$ python3 -q
>>> import numpy as np
>>> from numpy import linalg as LA
>>> np.set_printoptions(precision=1, suppress=True, linewidth=140)
>>> def rd(a):
...     return np.round(a, 1) + 0
... 
>>> X = np.array([[2.0, 1.0, 1.0], [5.0, 4.0, 1.0], [-7.0, -5.0, -2.0]])
>>> X[0] @ X[2]
np.float64(-21.0)
>>> LA.norm(X, axis=1).argmax()
np.int64(2)
>>> U, sv, VT = LA.svd(X)
>>> rd(sv)
array([11.2,  0.8,  0. ])
>>> B = U[:, :2] @ np.diag(sv[:2]) @ VT[:2]
>>> LA.matrix_rank(X, rtol=0.05)
np.int64(2)
>>> E = np.load("m.npy")
>>> E
array([[ 0., -1.],
       [-1.,  0.]])
>>> rd(LA.norm(E, axis=0))
array([1., 1.])
>>> rd(LA.svd(E, compute_uv=False))
array([1., 1.])
>>> rd(LA.pinv(E))
array([[ 0., -1.],
       [-1.,  0.]])
>>> try:
...     LA.cholesky(E)
... except LA.LinAlgError as e:
...     print("failed:", e)
... 
failed: Matrix is not positive definite
>>> rd(LA.eigvalsh(E).min())
np.float64(-1.0)
>>> np.all(LA.eigvalsh(E) > 0)
np.False_
>>> [round(float(LA.det(E[:i, :i])), 2) + 0 for i in range(1, 3)]
[0.0, -1.0]
>>> f, v = X[2], X[0]
>>> f @ f
np.float64(78.0)
>>> f @ v
np.float64(-21.0)
>>> p = (f @ v) / (f @ f) * f
>>> np.outer(f, v)
array([[-14.,  -7.,  -7.],
       [-10.,  -5.,  -5.],
       [ -4.,  -2.,  -2.]])
>>> rd((v - p) @ f)
np.float64(0.0)
>>> rd(LA.norm(f + v) ** 2 + LA.norm(f - v) ** 2)
np.float64(168.0)
>>> B = LA.inv(E)
>>> rd(LA.det(E) * B)
array([[0., 1.],
       [1., 0.]])
>>> (np.abs(B) > 1e-9).astype(int)
array([[0, 1],
       [1, 0]])
>>> rd(LA.inv(B))
array([[ 0., -1.],
       [-1.,  0.]])
>>> LA.matrix_rank(E)
np.int64(2)
>>> E - E[0]
array([[ 0.,  0.],
       [-1.,  1.]])
>>> np.abs(E).max()
np.float64(1.0)
>>> rd(LA.norm(E))
np.float64(1.4)
>>> E.mean(axis=0)
array([-0.5, -0.5])
>>> A = np.load("sample5.npy")
>>> rd(A)
array([[ 1.3, -1.1, -0.4],
       [-1.1,  0.9,  0.2],
       [-0.4,  0.2,  2.8]])
>>> # rows and columns are dependent
>>> U, sv, VT = LA.svd(A, full_matrices=False)
>>> rd(np.cumsum(sv ** 2) / np.sum(sv ** 2))
array([0.7, 1. , 1. ])
>>> U.shape, sv.shape, VT.shape
((3, 3), (3,), (3, 3))
>>> rd(VT @ VT.T)
array([[1., 0., 0.],
       [0., 1., 0.],
       [0., 0., 1.]])
>>> np.abs(U[:, 0]).round(6).argmax()
np.int64(2)
>>> np.allclose(U * sv @ VT, A)
True
>>> rd(sv / sv[0])
array([1. , 0.7, 0. ])
>>> (sv > 1e-8).sum()
np.int64(2)
>>> rd(np.sqrt((sv ** 2).sum())), rd(LA.norm(A))
(np.float64(3.6), np.float64(3.6))
>>> rd(U.T @ U)
array([[1., 0., 0.],
       [0., 1., 0.],
       [0., 0., 1.]])
